% python3 -q
>>> import numpy as np
>>> np.set_printoptions(precision=3, suppress=True, linewidth=160)
>>> rd = lambda a: np.round(a, 3) + 0
>>> J = np.load("sample6.npy")
>>> print(J)
[[-26.608  -0.105 -12.744]
 [-27.702  -2.574 -11.099]
 [-26.578  -1.673 -11.633]
 [-27.902  -0.728 -10.542]
 [-26.714  -1.004 -11.729]
 [-27.35   -1.686 -12.194]
 [-26.006  -0.897 -13.05 ]
 [-25.415  -0.226 -11.562]
 [  7.849 -11.069   0.842]
 [  9.849 -13.301   0.688]
 [-25.229  -1.605 -11.569]
 [-26.233  -1.268 -12.475]
 [-26.352   0.671 -13.37 ]
 [  8.615 -10.982   0.95 ]
 [  7.833 -11.876   2.467]
 [ 10.922 -11.151  -0.693]
 [  8.423 -10.335   0.733]
 [-26.119  -2.65  -12.398]
 [-28.237   2.058 -12.2  ]
 [  8.517 -13.927   0.902]
 [-27.063  -1.151 -11.577]
 [ 10.573 -14.045   1.356]
 [  9.565 -11.276   0.513]
 [-26.37   -1.252 -12.335]
 [  8.923 -11.539   1.214]
 [-28.251  -0.079 -11.54 ]
 [-27.096  -1.405 -12.405]]
>>> x = np.array([1, 1, 0])
>>> y = J @ x
>>> c, lr = np.zeros(3), 1 / np.linalg.norm(J, 2) ** 2
>>> for i in range(40):
...     c -= lr * J.T @ (J @ c - y)
...     if i % 10 == 0: print(i, round(np.linalg.norm(J @ c - y), 3))
... 
0 32.609
10 11.786
20 4.935
30 3.159
>>> print(rd(np.linalg.cond(J)))
26.057
>>> f = np.array([2, 0])
>>> print(np.convolve(J[0], f))
[-53.216  -0.21  -25.488   0.   ]
>>> print(rd(np.cross(J[0, :3], J[13, :3])))
[-140.054  -84.512  293.114]
>>> print(rd(np.correlate(J[0], J[13], "full")))
[ -25.278  292.109 -240.182  139.05  -109.79 ]
>>> Ac = J - J.mean(axis=0)
>>> U, sv, Vt = np.linalg.svd(Ac, full_matrices=False)
>>> print(rd(np.abs(Vt[-1])))
[0.216 0.356 0.909]
>>> print(rd(sv))
[99.749  5.656  4.242]
>>> print(np.abs(Vt[0]).argmax())
0
>>> print(np.abs(U[:, 0]).argmax())
21
>>> print(rd((sv ** 2).sum() ** 2 / (sv ** 4).sum()))
1.01
>>> print(rd(Vt[0] * np.sign(Vt[0, np.abs(Vt[0]).argmax()])))
[ 0.904 -0.279  0.325]
>>> print((np.sign(U[:, 0]) == np.sign(U[0, 0])).astype(int))
[1 1 1 1 1 1 1 1 0 0 1 1 1 0 0 0 0 1 1 0 1 0 0 1 0 1 1]
>>> print(np.linalg.matrix_rank(Ac))
3
>>> B = np.array([[-6, 7, 2, 1], [2, -7, -1, 0]])
>>> F = B.T @ B
>>> print(F)
[[ 40 -56 -14  -6]
 [-56  98  21   7]
 [-14  21   5   2]
 [ -6   7   2   1]]
>>> vals, evecs = np.linalg.eigh(F)
>>> x = np.array([-9, -2, 1, 2])
>>> print(np.abs(F).sum(axis=1).max(), rd(np.abs(vals).max()))
182 137.521
>>> print((np.sign(evecs[:, -1].round(6)) == np.sign(evecs[0, -1].round(6))).astype(int))
[1 0 0 0]
>>> print(rd(x @ F @ x / (x @ x)), rd(vals[0]), rd(vals[-1]))
21.789 0.0 137.521
>>> print(rd(evecs * np.maximum(vals, 0) @ evecs.T))
[[ 40. -56. -14.  -6.]
 [-56.  98.  21.   7.]
 [-14.  21.   5.   2.]
 [ -6.   7.   2.   1.]]
>>> K = np.minimum.outer(np.arange(1, 5), np.arange(1, 5)) * -2
>>> print(K)
[[-2 -2 -2 -2]
 [-2 -4 -4 -4]
 [-2 -4 -6 -6]
 [-2 -4 -6 -8]]
>>> vals, evecs = np.linalg.eigh(K)
>>> print(rd(evecs @ np.diag(vals) @ evecs.T))
[[-2. -2. -2. -2.]
 [-2. -4. -4. -4.]
 [-2. -4. -6. -6.]
 [-2. -4. -6. -8.]]
>>> print(rd(evecs.T @ K @ evecs))
[[-16.582   0.      0.      0.   ]
 [  0.     -2.      0.      0.   ]
 [  0.      0.     -0.852   0.   ]
 [  0.      0.      0.     -0.566]]
>>> print(rd(vals))
[-16.582  -2.     -0.852  -0.566]
>>> print(rd(evecs.T @ evecs))
[[1. 0. 0. 0.]
 [0. 1. 0. 0.]
 [0. 0. 1. 0.]
 [0. 0. 0. 1.]]
>>> vals, evecs = np.linalg.eigh(K)
>>> x = np.array([2, 1, 1, 2])
>>> print(x @ K @ x / (x @ x), rd(vals[0]), rd(vals[-1]))
-13.0 -16.582 -0.566
>>> print(np.abs(K).sum(axis=1).max(), rd(np.abs(vals).max()))
20 16.582
>>> B = np.linalg.inv(K)
>>> print(rd(np.linalg.slogdet(K)[0]))
1.0
>>> print(rd(np.linalg.inv(B)))
[[-2. -2. -2. -2.]
 [-2. -4. -4. -4.]
 [-2. -4. -6. -6.]
 [-2. -4. -6. -8.]]
>>> print((np.abs(B) > 1e-9).astype(int))
[[1 1 0 0]
 [1 1 1 0]
 [0 1 1 1]
 [0 0 1 1]]
>>> print(rd(np.linalg.det(K) * np.linalg.det(B)))
1.0
>>> print(K @ B)
[[1. 0. 0. 0.]
 [0. 1. 0. 0.]
 [0. 0. 1. 0.]
 [0. 0. 0. 1.]]
>>> O, R = np.linalg.qr(K)
>>> print(rd(R))
[[ 4.     7.     9.    10.   ]
 [ 0.     1.732  2.887  3.464]
 [ 0.     0.     1.633  2.449]
 [ 0.     0.     0.    -1.414]]
>>> print(np.allclose(R.T @ R, K.T @ K))
True
>>> print(abs(R[0, 0]), rd(np.linalg.norm(K[:, 0])))
4.0 4.0
>>> print(np.allclose(K, K.T))
True
>>> print(K @ K)
[[ 16  28  36  40]
 [ 28  52  68  76]
 [ 36  68  92 104]
 [ 40  76 104 120]]
>>> A = np.load("case2.npy")
>>> print(A)
[[-2 -3 -4  0]
 [-3 -2 -3 -4]
 [-4 -3 -2 -3]
 [ 0 -4 -3 -2]]
>>> vals, evecs = np.linalg.eig(A)
>>> print(rd(A @ evecs[:, 0] - vals[0] * evecs[:, 0]))
[0. 0. 0. 0.]
>>> O = A.astype(float).copy()
>>> for j in range(4):
...     O[:, j] -= O[:, :j] @ (O[:, :j].T @ O[:, j])
...     O[:, j] /= np.linalg.norm(O[:, j])
... 
>>> print(rd(O.T @ O))
[[1. 0. 0. 0.]
 [0. 1. 0. 0.]
 [0. 0. 1. 0.]
 [0. 0. 0. 1.]]
>>> arr = np.loadtxt("mat.csv", delimiter=",")
>>> print(arr)
[[  2.813   1.568   2.9  ]
 [  2.983   2.113   4.25 ]
 [ -5.347  -2.263   2.753]
 [ -6.799  -5.261  -4.705]
 [ -7.548  -6.561  -6.356]
 [  2.604   1.711  -0.029]
 [ 12.673  10.065   9.887]
 [ -0.051  -1.247  -3.751]
 [ -3.373  -1.847   0.995]
 [ -5.804  -4.159  -3.3  ]
 [  6.757   6.352   7.285]
 [ -2.909  -1.675   0.256]
 [  6.223   3.675   3.596]
 [  4.917   1.872  -2.405]
 [  0.994   1.045   3.018]
 [ -8.119  -6.61   -4.638]
 [  8.648   6.977   9.455]
 [ -1.843  -0.231  -0.223]
 [  3.29    2.064   3.595]
 [  2.419   1.845   0.519]
 [ -9.155  -7.226 -10.554]
 [ -4.94   -2.364  -1.007]]
>>> x = np.array([1, -3, 2])
>>> y = arr @ x
>>> print(rd(np.linalg.lstsq(arr, y)[0]))
[ 1. -3.  2.]
>>> print(rd(np.linalg.pinv(arr) @ arr))
[[1. 0. 0.]
 [0. 1. 0.]
 [0. 0. 1.]]
>>> rng = np.random.default_rng(63)
>>> y = y + 0.3 * rng.normal(size=22)
>>> print(rd(y))
[ 4.123  5.841  6.45  -0.452 -0.207 -2.266  2.674 -3.751  4.522  0.796  2.552  3.028  2.198 -6.094  3.819  2.417  6.977 -1.708  4.322 -2.059 -8.078  0.228]
>>> c, *_ = np.linalg.lstsq(arr, y)
>>> print([round(float(np.linalg.norm(np.linalg.solve(arr.T @ arr + lam * np.eye(3), arr.T @ y))), 2) for lam in (0, 1, 10, 100)])
[3.76, 3.18, 1.72, 0.81]
>>> print(c.round())
[ 1. -3.  2.]
>>> print(rd(np.linalg.norm(y - arr @ c)))
1.673
>>> dist = np.linalg.norm(arr[:, None] - arr[None], axis=-1)
>>> print(np.linalg.matrix_rank(dist ** 2))
5
>>> print(dist[19].round(6).argsort(kind="stable")[:4])
[19  5  0 14]
>>> print(np.unravel_index(dist.round(6).argmax(), dist.shape))
(np.int64(6), np.int64(20))
>>> B = np.array([[7, 5, 6, 7], [0, 3, 9, 9], [4, 5, 6, 9], [0, 7, 7, 8]])
>>> W0 = np.triu(B, 1)
>>> print(W0)
[[0 5 6 7]
 [0 0 9 9]
 [0 0 0 9]
 [0 0 0 0]]
>>> U, sv, Vt = np.linalg.svd(W0)
>>> print(rd(sv))
[17.413  5.808  4.004  0.   ]
>>> print(np.argmax(sv[:-1] / (sv[1:] + 1e-6)) + 1)
3
>>> B = U[:, :3] @ np.diag(sv[:3]) @ Vt[:3]
>>> print(rd(np.abs(W0 - B).max()))
0.0
>>> print(rd(B))
[[0. 5. 6. 7.]
 [0. 0. 9. 9.]
 [0. 0. 0. 9.]
 [0. 0. 0. 0.]]
>>> print(rd(np.linalg.norm(W0 - B) / np.linalg.norm(W0)))
0.0
>>> print(rd(np.linalg.norm(W0 - B, 2)), sv[3])
0.0 0.0
>>> x = np.array([1, 1, 0, 1])
>>> a = np.maximum(W0 @ x, 0)
>>> print(np.maximum(W0 @ x, 0) - np.maximum(-W0 @ x, 0))
[12  9  9  0]
>>> print(W0 * (a > 1e-9)[:, None])
[[0 5 6 7]
 [0 0 9 9]
 [0 0 0 9]
 [0 0 0 0]]
>>> print(np.flatnonzero(a > 1e-9))
[0 1 2]
>>> print(W0.T @ a)
[  0  60 153 246]
>>> print(np.maximum(W0 @ (3 * x), 0))
[36 27 27  0]
>>> B = W0 + rng.integers(-2, 3, (4, 3)) @ rng.integers(-2, 3, (3, 4))
>>> print(B)
[[ 0  3  2  3]
 [-4 -1 15  7]
 [ 0  1  2 15]
 [ 2  0 -4 -2]]
>>> print(np.linalg.matrix_rank(B - W0, tol=1e-8))
3
>>> print(rd(np.linalg.svd(B - W0, compute_uv=False)))
[9.965 7.498 1.574 0.   ]
>>> print(np.allclose(W0[:-1].T @ np.linalg.lstsq(W0[:-1].T, W0[-1])[0], W0[-1]))
True
>>> print(np.unique(W0.round(6), axis=0).shape)
(4, 4)
>>> rk = np.linalg.matrix_rank(W0)
>>> print(rk)
3
>>> ns = np.linalg.svd(W0)[2][rk:].T
>>> print(np.linalg.matrix_rank(W0.T @ W0), np.linalg.matrix_rank(W0 @ W0.T))
3 3
>>> print(ns @ ns.T)
[[1. 0. 0. 0.]
 [0. 0. 0. 0.]
 [0. 0. 0. 0.]
 [0. 0. 0. 0.]]
>>> print([int(np.linalg.matrix_rank(W0[:i])) for i in range(1, len(W0) + 1)])
[1, 2, 3, 3]
>>> print([int(np.linalg.matrix_rank(W0[:, :j + 1])) for j in range(4)])
[0, 1, 2, 3]
>>> print(ns.shape)
(4, 1)
